>>> import numpy as np
>>> from numpy import linalg as LA
>>> np.set_printoptions(suppress=True, linewidth=200)
>>> def rd(a):
...     return np.round(a, 1) + 0
... 
>>> A = np.loadtxt("block12.csv", delimiter=",")
>>> A
array([[-1.3,  0.6, -1. ],
       [ 0. , -0.3, -0.3],
       [-2.2,  0. , -1.1],
       [ 1.6, -0.1,  0.8],
       [ 1. , -0.9,  0.4],
       [ 0.7,  0.2,  0.4],
       [ 3.7, -0.2,  1.8],
       [ 0.5,  0.1,  0.1],
       [ 1.5,  0.1,  0.6],
       [ 2.6, -0.8,  1.4],
       [ 0.7,  1.4,  0.2],
       [-1.4,  1.4, -0.6],
       [ 1.3,  0.7,  0.7],
       [-3.6,  0.5, -1.9],
       [ 2.5,  0.3,  1.2],
       [ 1.8, -0.9,  0.7]])
>>> gram = A.T @ A
>>> rd(gram)
array([[60.1, -7.1, 29.9],
       [-7.1,  7.6, -3.6],
       [29.9, -3.6, 15.3]])
>>> np.allclose(gram, gram.T)
True
>>> LA.matrix_rank(gram)
np.int64(3)
>>> rd(np.diag(gram))
array([60.1,  7.6, 15.3])
>>> rd(np.trace(gram)), rd((A ** 2).sum())
(np.float64(82.9), np.float64(83.0))
>>> rd(LA.eigvalsh(gram)[::-1])
array([76. ,  6.7,  0.3])
>>> A2 = np.c_[A[:, :1] @ np.array([[-4]]), np.array([-1, 3, -1, 3, -2, -1, 1, -3, -1, 3, 0, 2, -2, -2, -1, 0])]
>>> A2
array([[  5.2,  -1. ],
       [  0. ,   3. ],
       [  8.8,  -1. ],
       [ -6.4,   3. ],
       [ -4. ,  -2. ],
       [ -2.8,  -1. ],
       [-14.8,   1. ],
       [ -2. ,  -3. ],
       [ -6. ,  -1. ],
       [-10.4,   3. ],
       [ -2.8,   0. ],
       [  5.6,   2. ],
       [ -5.2,  -2. ],
       [ 14.4,  -2. ],
       [-10. ,  -1. ],
       [ -7.2,   0. ]])
>>> rd(LA.lstsq(A, A2[:, 0])[0])
array([-4.,  0.,  0.])
>>> rd(LA.norm(LA.qr(A)[0].T @ A2, axis=0) ** 2 / ((A2 ** 2).sum(axis=0) + 1e-12))
array([1. , 0.1])
>>> proj = A2 @ LA.solve(A2.T @ A2, A2.T)
>>> np.trace(proj)
np.float64(2.0)
>>> LA.matrix_rank(np.eye(16) - proj)
np.int64(14)
>>> rd(proj @ A2[:, 0])
array([  5.2,   0. ,   8.8,  -6.4,  -4. ,  -2.8, -14.8,  -2. ,  -6. , -10.4,  -2.8,   5.6,  -5.2,  14.4, -10. ,  -7.2])
>>> np.allclose(proj @ proj, proj)
True
>>> W0 = np.load("case8.npy")
>>> rd(W0)
array([[-0.5, -0.6,  0.6],
       [-0.6,  0.7,  0.3],
       [ 0.6,  0.3,  0.7]])
>>> vec = np.array([0, 1, 0])
>>> y = W0 @ vec
>>> c, lr = np.zeros(3), 1 / LA.norm(W0, 2) ** 2
>>> for i in range(6):
...     c -= lr * W0.T @ (W0 @ c - y)
...     if i % 1 == 0: print(i, round(LA.norm(W0 @ c - y), 1))
... 
0 0.0
1 0.0
2 0.0
3 0.0
4 0.0
5 0.0
>>> rd(LA.cond(W0))
np.float64(1.0)
>>> proj = np.triu(np.array([[0, 2, 0], [0, -2, 1], [0, 0, -1]]), 1) + np.eye(3)
>>> A2 = proj @ W0 @ LA.inv(proj)
>>> np.trace(A2), np.trace(W0)
(np.float64(1.0), np.float64(1.0))
>>> ev, evecs = LA.eigh(W0)
>>> vec = np.array([6, -4, 6])
>>> rd(evecs * np.maximum(ev, 0) @ evecs.T)
array([[ 0.3, -0.3,  0.3],
       [-0.3,  0.9,  0.1],
       [ 0.3,  0.1,  0.9]])
>>> rd(vec @ W0 @ vec / (vec @ vec)), rd(ev[0]), rd(ev[-1])
(np.float64(1.0), np.float64(-1.0), np.float64(1.0))
>>> rd(evecs * np.abs(ev) @ evecs.T)
array([[1., 0., 0.],
       [0., 1., 0.],
       [0., 0., 1.]])
>>> vec = np.array([5, 0, 5])
>>> rd(np.sort(np.abs(np.degrees(np.angle(LA.eigvals(W0))))))
array([  0.,   0., 180.])
>>> rd(np.abs(LA.eigvals(W0)))
array([1., 1., 1.])
>>> rd(LA.norm(vec)), rd(LA.norm(W0 @ vec))
(np.float64(7.1), np.float64(7.1))
>>> rd(W0.T @ (W0 @ vec))
array([5., 0., 5.])
>>> rd(LA.eigvalsh(W0).min())
np.float64(-1.0)
>>> [round(float(LA.det(W0[:i, :i])), 2) + 0 for i in range(1, 4)]
[-0.46, -0.73, -1.0]
>>> arr = np.diag(np.array([1, 1, 2]))
>>> arr
array([[1, 0, 0],
       [0, 1, 0],
       [0, 0, 2]])
>>> # equal to its transpose
>>> vec = np.ones(3)
>>> for _ in range(7):
...     vec = arr @ vec
...     vec /= LA.norm(vec)
...     print(round(vec @ arr @ vec, 1))
... 
1.7
1.9
2.0
2.0
2.0
2.0
2.0
>>> rd(vec)
array([0., 0., 1.])
>>> ev, evecs = LA.eigh(arr)
>>> vec = np.array([3, 3, 2])
>>> np.abs(arr).sum(axis=1).max(), np.abs(ev).max()
(np.int64(2), np.float64(2.0))
>>> evecs * np.abs(ev) @ evecs.T
array([[1., 0., 0.],
       [0., 1., 0.],
       [0., 0., 2.]])
>>> vec @ arr @ vec
np.int64(26)
>>> A2 = np.array([[1, 3, 1]])
>>> F = np.block([[np.zeros((1, 1)), A2], [A2.T, np.zeros((3, 3))]])
>>> F
array([[0., 1., 3., 1.],
       [1., 0., 0., 0.],
       [3., 0., 0., 0.],
       [1., 0., 0., 0.]])
>>> ev, evecs = LA.eigh(F)
>>> rd(ev)
array([-3.3,  0. ,  0. ,  3.3])
>>> (ev > 1e-8).sum(), (ev < -1e-8).sum()
(np.int64(1), np.int64(1))
>>> np.unique(ev.round(6) + 0, return_counts=True)[1]
array([1, 2, 1])
>>> rd(evecs.T @ F @ evecs)
array([[-3.3,  0. ,  0. ,  0. ],
       [ 0. ,  0. ,  0. ,  0. ],
       [ 0. ,  0. ,  0. ,  0. ],
       [ 0. ,  0. ,  0. ,  3.3]])
>>> q, evecs = LA.qr(A[:, :1])[0], LA.qr(A[:, 1:])[0]
>>> s = LA.svd(q.T @ evecs, compute_uv=False)
>>> (s > 0.9).sum()
np.int64(1)
>>> rank = LA.matrix_rank(F)
>>> rank
np.int64(2)
>>> ns = LA.svd(F)[2][rank:].T
>>> [int(LA.matrix_rank(np.delete(F, i, axis=0))) for i in range(4)]
[1, 2, 2, 2]
>>> np.allclose(F @ ns, 0)
True
>>> [int(LA.matrix_rank(F[:i])) for i in range(1, len(F) + 1)]
[1, 2, 2, 2]
>>> X = np.load("out1.npy")
>>> X
array([[-0.2,  0.9,  0.9],
       [-0.9,  4.3,  7.3],
       [ 1. , -2.2, -2.6],
       [-0.6,  2.3,  3.1],
       [-0.1, -1.1, -2.4],
       [-0.8,  2.3,  3.2],
       [-0.4,  1.8,  1.8],
       [-0.7,  3.1,  4.8],
       [-0.2,  0.8,  0.6],
       [-0.1,  1.1,  2.1],
       [ 0.3, -0.9, -0.8],
       [ 0.7, -0.1,  2.1],
       [ 0.2, -0.6, -0.6],
       [ 0.4, -1.1, -0.5],
       [ 0.5, -2.3, -4.2],
       [ 0.7, -1.8, -1.6],
       [ 0.1, -0.7, -0.7],
       [-0.2,  0.2, -0.9],
       [-0.4,  0.9,  0.3],
       [ 1. , -5.6, -9.9],
       [ 0. , -0.1, -0.5],
       [-0.1,  0.2, -0.2],
       [ 0.2, -0.5, -0.9],
       [ 0.1, -0.3, -0.6],
       [ 0.7, -2.8, -3.7]])
>>> vec = np.array([0, -2, 0])
>>> y = X @ vec
>>> rd(LA.pinv(X) @ X)
array([[1., 0., 0.],
       [0., 1., 0.],
       [0., 0., 1.]])
>>> rd(LA.lstsq(X, y)[0])
array([ 0., -2.,  0.])
>>> rng = np.random.default_rng(62119)
>>> y = y + 0.1 * rng.normal(size=25)
>>> rd(y)
array([-1.8, -8.7,  4.3, -4.5,  2.2, -4.6, -3.6, -6.2, -1.9, -2.1,  1.7,  0.3,  1.1,  2.2,  4.5,  3.5,  1.4, -0.4, -1.9, 11.1,  0.2, -0.4,  1.1,  0.6,  5.8])
>>> c, *_ = LA.lstsq(X, y)
>>> rd(X.T @ (y - X @ c))
array([0., 0., 0.])
>>> c.round()
array([-0., -2.,  0.])
>>> th = np.radians(30)
>>> r_ = np.eye(3)
>>> r_[2, 2] = r_[0, 0] = np.cos(th)
>>> r_[2, 0], r_[0, 2] = -np.sin(th), np.sin(th)
>>> rd(r_)
array([[ 0.9,  0. ,  0.5],
       [ 0. ,  1. ,  0. ],
       [-0.5,  0. ,  0.9]])
>>> A2 = X @ r_.T
>>> np.allclose(X @ X.T, A2 @ A2.T)
True
>>> np.allclose(LA.norm(X, axis=1), LA.norm(A2, axis=1))
True
>>> rd(LA.svd(X, compute_uv=False)), rd(LA.svd(A2, compute_uv=False))
(array([19. ,  2.6,  0.5]), array([19. ,  2.6,  0.5]))
>>> rd(LA.det(r_)), rd(np.trace(r_))
(np.float64(1.0), np.float64(2.7))
>>> rd(np.abs(A2 - X).max(axis=0))
array([5.1, 0. , 0.8])
>>> gram = np.cov(X, rowvar=False)
>>> rd(np.polyfit(X[:, 1], X[:, 2], 1))
array([1.5, 0. ])
>>> rd(LA.eigvalsh(gram)[::-1])
array([15. ,  0.3,  0. ])
>>> np.argsort(-X.std(axis=0).round(6), kind="stable")
array([2, 1, 0])
>>> rd(X.std(axis=0))
array([0.5, 2. , 3.2])
>>> np.argwhere(np.triu(np.abs(np.corrcoef(X.T)) > 0.8, 1))
array([[0, 1],
       [1, 2]])
>>> gram.shape
(3, 3)
>>> r0 = np.array([3, 3])
>>> rd(np.correlate(X[4], X[1], "full"))
array([ -0.7,  -8.5, -22.2,  -9.3,   2.2])
>>> Ac = (X - X.mean(axis=0)) / X.std(axis=0)
>>> np.argwhere(np.abs(Ac) > 2)
array([[ 1,  1],
       [ 1,  2],
       [19,  1],
       [19,  2]])
>>> c = LA.lstsq(np.delete(Ac, 1, axis=1), Ac[:, 1])[0]
>>> rd(1 - np.var(Ac[:, 1] - np.delete(Ac, 1, axis=1) @ c))
np.float64(1.0)
>>> data = np.load("m.npy")
>>> data
array([[  0,   0,   1],
       [  0,  -3,   4],
       [ -2,  -3,   4],
       [ -5,  -6,   1],
       [ -4,  -9,  -2],
       [ -4, -10,  -5],
       [ -3,  -7,  -5],
       [ -2,  -7,  -4],
       [ -2,  -4,  -4],
       [ -1,  -5,  -1],
       [ -3,  -4,   1],
       [ -6,  -7,   2],
       [ -4,  -6,   4]])
>>> cent = data[[5, 2]].astype(float)
>>> for _ in range(5):
...     idx = LA.norm(data[:, None] - cent, axis=-1).argmin(axis=1)
...     cent = np.array([data[idx == j].mean(axis=0) for j in range(2)])
... 
>>> idx
array([1, 1, 1, 1, 0, 0, 0, 0, 0, 1, 1, 1, 1])
>>> rd(cent[1] - cent[0])
array([0.4, 3.2, 6. ])
>>> rd(cent)
array([[-3. , -7.4, -4. ],
       [-2.6, -4.2,  2. ]])
>>> rd(LA.norm(cent[0] - cent[1]))
np.float64(6.8)
>>> rd(cent[0] @ cent[1])
np.float64(31.3)
>>> rd(LA.norm(cent, 1)), rd(LA.norm(cent, np.inf))
(np.float64(11.6), np.float64(14.4))
>>> rd(LA.norm(cent[0], 1)), rd(LA.norm(cent[0], np.inf))
(np.float64(14.4), np.float64(7.4))
>>> rd(LA.norm(cent) ** 2 / LA.norm(cent, 2) ** 2)
np.float64(1.1)
>>> rd(LA.norm(cent, axis=0))
array([4. , 8.5, 4.5])
>>> LA.norm(cent, axis=1).argmax()
np.int64(0)
>>> vec = np.array([3, 1, 6])
>>> y = data @ vec
>>> c, lr = np.zeros(3), 1 / LA.norm(data, 2) ** 2
>>> for i in range(150):
...     c -= lr * data.T @ (data @ c - y)
...     if i % 50 == 0: print(i, round(LA.norm(data @ c - y), 1))
... 
0 46.7
50 4.0
100 1.5
>>> rd(LA.cond(data))
np.float64(7.1)
>>> feats = np.eye(2, dtype=int)[rng.permutation(2)] * np.array([-2, -3])
>>> feats
array([[-2,  0],
       [ 0, -3]])
>>> ev, evecs = LA.eig(feats)
>>> rd(np.sort(LA.eigvals(feats @ feats)))
array([4., 9.])
>>> rd(np.sort(LA.eigvals(LA.inv(feats))))
array([-0.5, -0.3])
>>> feats @ evecs[:, 0] - ev[0] * evecs[:, 0]
array([0., 0.])
>>> feats.T @ feats
array([[4, 0],
       [0, 9]])
>>> rd(LA.svd(feats, compute_uv=False))
array([3., 2.])
>>> rd(LA.pinv(feats))
array([[-0.5,  0. ],
       [ 0. , -0.3]])
>>> rd(LA.norm(feats, axis=0))
array([2., 3.])
>>> LA.matrix_power(feats - np.diag(np.diag(feats)), 2)
array([[0, 0],
       [0, 0]])
>>> LA.matrix_rank(feats - feats[0, 0] * np.eye(2))
np.int64(1)
>>> np.prod(np.diag(feats)), rd(LA.det(feats))
(np.int64(6), np.float64(6.0))
>>> idx = rng.permutation(2)
>>> idx
array([1, 0])
>>> A2 = feats[idx][:, idx]
>>> np.trace(A2)
np.int64(-5)
>>> A2
array([[-3,  0],
       [ 0, -2]])
>>> np.diag(A2)
array([-3, -2])
>>> rd(np.sort(np.abs(LA.eigvals(A2))))
array([2., 3.])
>>> rd(np.abs(LA.eigvals(feats)).max())
np.float64(3.0)
>>> (feats - feats.T) / 2
array([[0., 0.],
       [0., 0.]])
>>> M = np.load("w.npy")
>>> M
array([[0, 0, 1, 0],
       [0, 1, 0, 0],
       [0, 0, 0, 1],
       [1, 0, 0, 0]])
>>> vec = np.array([-1, 1, 2, 0])
>>> 4 - LA.matrix_rank(M - np.eye(4), tol=1e-8)
np.int64(2)
>>> M.T @ (M @ vec)
array([-1,  1,  2,  0])
>>> rd(LA.det(M))
np.float64(1.0)
>>> rd(LA.norm(vec)), rd(LA.norm(M @ vec))
(np.float64(2.4), np.float64(2.4))
>>> rd(np.abs(LA.eigvals(M)))
array([1., 1., 1., 1.])
>>> rd(LA.inv(M))
array([[0., 0., 0., 1.],
       [0., 1., 0., 0.],
       [1., 0., 0., 0.],
       [0., 0., 1., 0.]])
>>> cent = A[[15, 13]].astype(float)
>>> for _ in range(6):
...     idx = LA.norm(A[:, None] - cent, axis=-1).argmin(axis=1)
...     cent = np.array([A[idx == j].mean(axis=0) for j in range(2)])
... 
>>> idx
array([1, 0, 1, 0, 0, 0, 0, 0, 0, 0, 0, 1, 0, 1, 0, 0])
>>> np.bincount(idx)
array([12,  4])
>>> np.abs(cent[1] - cent[0]).argmax()
np.int64(0)
>>> rd(cent[1] - cent[0])
array([-3.6,  0.7, -1.8])
>>> rd(np.sort(np.abs(LA.eigvals(M)))[::-1])
array([1., 1., 1., 1.])
>>> LA.matrix_power(M, 2)
array([[0, 0, 0, 1],
       [0, 1, 0, 0],
       [1, 0, 0, 0],
       [0, 0, 1, 0]])
>>> M.sum(axis=1)
array([1, 1, 1, 1])
>>> LA.matrix_power(M, 100)
array([[0, 0, 1, 0],
       [0, 1, 0, 0],
       [0, 0, 0, 1],
       [1, 0, 0, 0]])
>>> p = np.eye(4)[3]
>>> for _ in range(7):
...     p = p @ M
...     print(p.round(1))
... 
[1. 0. 0. 0.]
[0. 0. 1. 0.]
[0. 0. 0. 1.]
[1. 0. 0. 0.]
[0. 0. 1. 0.]
[0. 0. 0. 1.]
[1. 0. 0. 0.]
>>> np.einsum("ij,ji->", M, M)
np.int64(1)
>>> rd(LA.det(2 * M)), rd(LA.det(M))
(np.float64(16.0), np.float64(1.0))
>>> np.einsum("ii->", M)
np.int64(1)
>>> idx = rng.permutation(4)
>>> A2 = M[:, idx] * rng.choice([-1, 1], 4)
>>> A2
array([[-1,  0,  0,  0],
       [ 0,  0, -1,  0],
       [ 0,  0,  0,  1],
       [ 0,  1,  0,  0]])
>>> U, _, Vt = LA.svd(M.T @ A2)
>>> U @ Vt
array([[ 0.,  1.,  0.,  0.],
       [ 0.,  0., -1.,  0.],
       [-1.,  0.,  0.,  0.],
       [ 0.,  0.,  0.,  1.]])
